In [1]: import numpy as np

In [2]: from numpy import linalg as LA

In [3]: np.set_printoptions(precision=2, suppress=True, linewidth=140, legacy="1.25")

In [4]: cent = 20 * np.array([[0.2, -2.1, 0.5, -1.4, -0.7],
   ...:     [-0.5, -1.1, 0.6, 0.9, 0.5],
   ...:     [1.8, 0.5, -1.5, 0.4, -1.4]])

In [5]: rng = np.random.default_rng(6412)

In [6]: lab = rng.integers(0, 3, 33)

In [7]: m1 = cent[lab] + rng.normal(size=(33, 5))

In [8]: m1
Out[8]: 
array([[-11.26, -21.61,  11.25,  16.23,   9.84],
       [ 33.79,   9.92, -30.16,   7.45, -27.49],
       [-10.01, -21.97,  11.98,  17.27,  10.21],
       [  4.28, -41.2 ,   9.96, -28.47, -12.58],
       [ 35.98,   9.17, -28.87,   8.8 , -27.9 ],
       [ 36.43,   9.69, -31.06,   9.16, -27.65],
       [ -9.38, -21.49,  10.63,  18.18,   9.08],
       [ 35.6 ,   9.47, -31.27,   7.35, -28.08],
       [  2.85, -40.76,   8.37, -29.15, -14.17],
       [ 34.59,   9.3 , -29.92,   9.22, -28.78],
       [ -9.51, -23.19,  12.79,  18.64,   8.84],
       [  3.24, -42.26,   8.  , -27.72, -12.36],
       [  3.97, -40.78,   9.83, -27.06, -12.52],
       [-10.18, -20.29,  12.23,  18.14,  10.46],
       [ 36.67,   9.38, -32.5 ,   7.18, -29.99],
       [ 36.27,   9.81, -30.21,   9.21, -27.9 ],
       [ 35.79,   9.46, -32.02,   7.65, -27.24],
       [ 34.8 ,  11.14, -30.97,   8.53, -27.38],
       [-10.31, -20.55,  11.01,  18.35,  11.31],
       [-10.94, -22.2 ,  12.7 ,  16.87,   8.46],
       [ -8.69, -21.41,  11.4 ,  17.36,  10.61],
       [ 35.34,  11.41, -29.85,   8.58, -29.33],
       [ 35.99,  10.77, -29.41,   6.41, -28.74],
       [  4.61, -41.84,   8.87, -26.71, -13.65],
       [ -9.32, -22.11,  10.67,  17.58,  11.34],
       [  4.62, -40.46,  10.8 , -29.1 , -14.6 ],
       [ 36.23,  10.04, -26.88,   6.01, -29.16],
       [  5.07, -40.58,  10.64, -26.77, -13.87],
       [ 37.02,   9.75, -30.78,   7.79, -28.77],
       [ 36.15,   8.74, -30.37,   5.74, -28.4 ],
       [ 35.25,   8.77, -30.48,   7.25, -28.49],
       [-10.64, -21.04,  13.18,  17.61,   8.18],
       [ -9.11, -20.37,  12.23,  16.93,  10.06]])

In [9]: vec = np.array([0, -2, -2, -1, -2])

In [10]: rhs = m1 @ vec

In [11]: np.round(LA.solve(m1.T @ m1, m1.T @ rhs), 2) + 0
Out[11]: array([ 0., -2., -2., -1., -2.])

In [12]: np.round(LA.pinv(m1) @ m1, 2) + 0
Out[12]: 
array([[1., 0., 0., 0., 0.],
       [0., 1., 0., 0., 0.],
       [0., 0., 1., 0., 0.],
       [0., 0., 0., 1., 0.],
       [0., 0., 0., 0., 1.]])

In [13]: rhs = rhs + 0.1 * rng.normal(size=33)

In [14]: rhs
Out[14]: 
array([-15.25,  88.03, -17.84, 116.2 ,  86.5 ,  88.94, -14.66,  92.45, 122.21,  89.7 , -15.46, 121.18, 114.  , -22.91,  99.16,  87.36,
        91.98,  86.05, -21.88, -14.77, -18.61,  86.96,  88.24, 119.95, -17.33, 117.58,  86.06, 114.47,  91.68,  94.43,  92.98, -18.26,
       -20.99])

In [15]: c, *_ = LA.lstsq(m1, rhs)

In [16]: c
Out[16]: array([-0.01, -2.  , -2.01, -1.  , -2.  ])

In [17]: lab = rng.permutation(5)

In [18]: out = m1[:, lab] * rng.choice([-1, 1], 5)

In [19]: out
Out[19]: 
array([[ 11.26,   9.84, -21.61,  11.25,  16.23],
       [-33.79, -27.49,   9.92, -30.16,   7.45],
       [ 10.01,  10.21, -21.97,  11.98,  17.27],
       [ -4.28, -12.58, -41.2 ,   9.96, -28.47],
       [-35.98, -27.9 ,   9.17, -28.87,   8.8 ],
       [-36.43, -27.65,   9.69, -31.06,   9.16],
       [  9.38,   9.08, -21.49,  10.63,  18.18],
       [-35.6 , -28.08,   9.47, -31.27,   7.35],
       [ -2.85, -14.17, -40.76,   8.37, -29.15],
       [-34.59, -28.78,   9.3 , -29.92,   9.22],
       [  9.51,   8.84, -23.19,  12.79,  18.64],
       [ -3.24, -12.36, -42.26,   8.  , -27.72],
       [ -3.97, -12.52, -40.78,   9.83, -27.06],
       [ 10.18,  10.46, -20.29,  12.23,  18.14],
       [-36.67, -29.99,   9.38, -32.5 ,   7.18],
       [-36.27, -27.9 ,   9.81, -30.21,   9.21],
       [-35.79, -27.24,   9.46, -32.02,   7.65],
       [-34.8 , -27.38,  11.14, -30.97,   8.53],
       [ 10.31,  11.31, -20.55,  11.01,  18.35],
       [ 10.94,   8.46, -22.2 ,  12.7 ,  16.87],
       [  8.69,  10.61, -21.41,  11.4 ,  17.36],
       [-35.34, -29.33,  11.41, -29.85,   8.58],
       [-35.99, -28.74,  10.77, -29.41,   6.41],
       [ -4.61, -13.65, -41.84,   8.87, -26.71],
       [  9.32,  11.34, -22.11,  10.67,  17.58],
       [ -4.62, -14.6 , -40.46,  10.8 , -29.1 ],
       [-36.23, -29.16,  10.04, -26.88,   6.01],
       [ -5.07, -13.87, -40.58,  10.64, -26.77],
       [-37.02, -28.77,   9.75, -30.78,   7.79],
       [-36.15, -28.4 ,   8.74, -30.37,   5.74],
       [-35.25, -28.49,   8.77, -30.48,   7.25],
       [ 10.64,   8.18, -21.04,  13.18,  17.61],
       [  9.11,  10.06, -20.37,  12.23,  16.93]])

In [20]: U, _, vt = LA.svd(m1.T @ out)

In [21]: lab
Out[21]: array([0, 4, 1, 2, 3])

In [22]: np.round(U @ vt, 2) + 0
Out[22]: 
array([[-1.,  0.,  0.,  0.,  0.],
       [ 0.,  0.,  1.,  0.,  0.],
       [ 0.,  0.,  0.,  1.,  0.],
       [ 0.,  0.,  0.,  0.,  1.],
       [ 0.,  1.,  0.,  0.,  0.]])

In [23]: cov = np.cov(m1, rowvar=False)

In [24]: np.argwhere(np.triu(np.abs(np.corrcoef(m1.T)) > 0.8, 1))
Out[24]: 
array([[0, 1],
       [0, 2],
       [0, 4],
       [1, 2],
       [2, 4]])

In [25]: m1.std(axis=0)
Out[25]: array([20.66, 20.64, 20.58, 16.84, 16.79])

In [26]: np.median(m1, axis=0)
Out[26]: array([  4.62, -20.37,   8.37,   8.53, -14.17])

In [27]: np.corrcoef(m1.T)
Out[27]: 
array([[ 1.  ,  0.83, -0.98, -0.01, -0.96],
       [ 0.83,  1.  , -0.92,  0.55, -0.64],
       [-0.98, -0.92,  1.  , -0.19,  0.88],
       [-0.01,  0.55, -0.19,  1.  ,  0.28],
       [-0.96, -0.64,  0.88,  0.28,  1.  ]])

In [28]: LA.eigvalsh(cov)[::-1]
Out[28]: array([1470.57,  426.09,    1.37,    0.72,    0.57])
